>>> import numpy as np
>>> np.set_printoptions(precision=3, suppress=True, linewidth=140)
>>> mat = np.loadtxt("w.csv", delimiter=",")
>>> mat
array([[  8.674,   1.577,  -7.09 ,   7.659,  -6.146,   3.138],
       [  9.083,   1.933,  -7.113,   8.044,  -6.038,   2.775],
       [ 27.195,   5.795, -20.961,  23.76 , -17.961,   8.629],
       [ 22.003,  -6.247, -21.484,  23.94 , -10.551,  24.059],
       [ 32.834,  -8.843, -32.648,  36.368, -15.67 ,  36.207],
       [ 22.055,  -5.883, -21.463,  23.69 , -10.23 ,  23.608],
       [ 21.739,  -5.983, -22.191,  24.12 ,  -9.435,  24.536],
       [ 32.783,  -9.074, -32.753,  36.07 , -14.967,  35.299]])
>>> np.linalg.matrix_rank(mat, rtol=0.1)
np.int64(2)
>>> np.linalg.cond(mat) > 100
np.True_
>>> rng = np.random.default_rng(0)
>>> idx = rng.permutation(6)
>>> out = mat[:, idx] * rng.choice([-1, 1], 6)
>>> out
array([[ -7.659,   7.09 ,   3.138,  -6.146,   8.674,   1.577],
       [ -8.044,   7.113,   2.775,  -6.038,   9.083,   1.933],
       [-23.76 ,  20.961,   8.629, -17.961,  27.195,   5.795],
       [-23.94 ,  21.484,  24.059, -10.551,  22.003,  -6.247],
       [-36.368,  32.648,  36.207, -15.67 ,  32.834,  -8.843],
       [-23.69 ,  21.463,  23.608, -10.23 ,  22.055,  -5.883],
       [-24.12 ,  22.191,  24.536,  -9.435,  21.739,  -5.983],
       [-36.07 ,  32.753,  35.299, -14.967,  32.783,  -9.074]])
>>> left, _, Vh = np.linalg.svd(mat.T @ out)
>>> idx
array([3, 2, 5, 4, 0, 1])
>>> np.round(np.linalg.lstsq(mat, out)[0], 3) + 0
array([[ 0.,  0.,  0.,  0.,  1.,  0.],
       [ 0.,  0.,  0.,  0.,  0.,  1.],
       [ 0., -1.,  0.,  0.,  0.,  0.],
       [-1.,  0.,  0.,  0.,  0.,  0.],
       [ 0.,  0.,  0.,  1.,  0.,  0.],
       [ 0.,  0.,  1.,  0.,  0.,  0.]])
>>> A = np.load("m.npy")
>>> A
array([[ 0.118,  0.276, -0.118, -0.118],
       [ 0.276,  0.645, -0.276, -0.276],
       [-0.118, -0.276,  0.118,  0.118],
       [-0.118, -0.276,  0.118,  0.118]])
>>> # a projection of rank 1
>>> W = np.array([[2, 3], [2, 1], [3, 1], [2, 2]])
>>> coef = np.array([0, 8])
>>> H = np.maximum(A @ W + coef, 0)
>>> H
array([[0.197, 8.276],
       [0.461, 8.645],
       [0.   , 7.724],
       [0.   , 7.724]])
>>> basis = np.array([[2, 9], [1, 8]])
>>> H @ basis
array([[ 8.671, 67.987],
       [ 9.566, 73.303],
       [ 7.724, 61.789],
       [ 7.724, 61.789]])
